% python3 -q
>>> import numpy as np
>>> np.set_printoptions(precision=2, suppress=True, linewidth=160, sign=" ")
>>> rnd = lambda a: np.round(a, 2) + 0
>>> A = np.load("x.npy")
>>> A
array([[ 0,  5, -1],
       [-5,  0,  4],
       [ 1, -4,  0]])
>>> # skew, so no eigenvalue has a real part
>>> rnd(np.trace(np.linalg.pinv(A) @ A))
np.float64(2.0)
>>> np.allclose(A[:-1].T @ np.linalg.lstsq(A[:-1].T, A[-1])[0], A[-1])
True
>>> np.unique(A.round(6), axis=0).shape
(3, 3)
>>> np.linalg.lstsq(A[:-1].T, A[-1])[2]
np.int32(2)
>>> print(np.allclose(A, A.T))
False
>>> (A + A.T) / 2
array([[ 0.,  0.,  0.],
       [ 0.,  0.,  0.],
       [ 0.,  0.,  0.]])
>>> rnd(np.sort(np.abs(np.linalg.eigvals(A))))
array([ 0.  ,  6.48,  6.48])
>>> np.allclose(A @ A.T, A.T @ A)
True
>>> print(rnd(np.abs(np.linalg.eigvals(A)).max()))
6.48
>>> print(rnd(np.linalg.det(A)))
0.0
>>> W0 = np.loadtxt("w.csv", delimiter=",")
>>> W0
array([[ 8.  ,  9.02,  8.99,  5.01,  8.99],
       [ 8.  ,  8.98,  9.02,  5.  ,  8.99],
       [ 8.  ,  8.98,  9.01,  5.01,  8.99],
       [ 8.  ,  8.98,  8.99,  5.04,  9.01],
       [ 8.  ,  9.01,  9.03,  5.  ,  8.99],
       [ 8.01,  9.  ,  8.98,  4.97,  8.98],
       [ 8.03,  8.99,  8.99,  5.01,  8.99],
       [ 8.  ,  9.01,  8.95,  5.02,  8.98],
       [ 7.98,  8.99,  9.05,  5.01,  8.99],
       [ 3.99, -0.01,  8.99,  9.  ,  3.02],
       [ 4.04,  0.04,  9.  ,  9.01,  3.02],
       [ 4.01,  0.  ,  9.02,  8.99,  3.  ],
       [ 4.  ,  0.04,  8.98,  9.03,  3.  ],
       [ 4.02,  0.01,  9.04,  8.99,  3.03],
       [ 3.97,  0.  ,  8.98,  8.99,  3.02],
       [ 3.97, -0.01,  9.  ,  9.  ,  3.  ],
       [ 4.03,  0.02,  9.  ,  9.02,  2.99],
       [ 3.99, -0.01,  9.02,  8.99,  3.  ],
       [ 7.02,  3.01,  8.01,  2.98,  7.  ],
       [ 7.02,  3.  ,  8.03,  2.99,  7.01],
       [ 7.01,  2.98,  8.02,  3.02,  7.01],
       [ 6.97,  3.01,  8.02,  3.01,  6.98],
       [ 6.99,  2.98,  8.01,  3.02,  7.  ],
       [ 6.95,  3.01,  8.  ,  2.96,  7.02],
       [ 6.99,  2.97,  7.99,  3.  ,  7.  ],
       [ 6.98,  2.96,  7.97,  3.01,  6.98],
       [ 6.96,  3.  ,  8.05,  3.  ,  7.03]])
>>> Xc = (W0 - W0.mean(axis=0)) / W0.std(axis=0)
>>> np.argwhere(np.abs(Xc) > 2)
array([], shape=(0, 2), dtype=int64)
>>> rnd(Xc.std(axis=0))
array([ 1.,  1.,  1.,  1.,  1.])
>>> c = np.linalg.lstsq(np.delete(Xc, 4, axis=1), Xc[:, 4])[0]
>>> np.abs(c).argmax()
np.int64(1)
>>> print(rnd(1 - np.var(Xc[:, 4] - np.delete(Xc, 4, axis=1) @ c)))
1.0
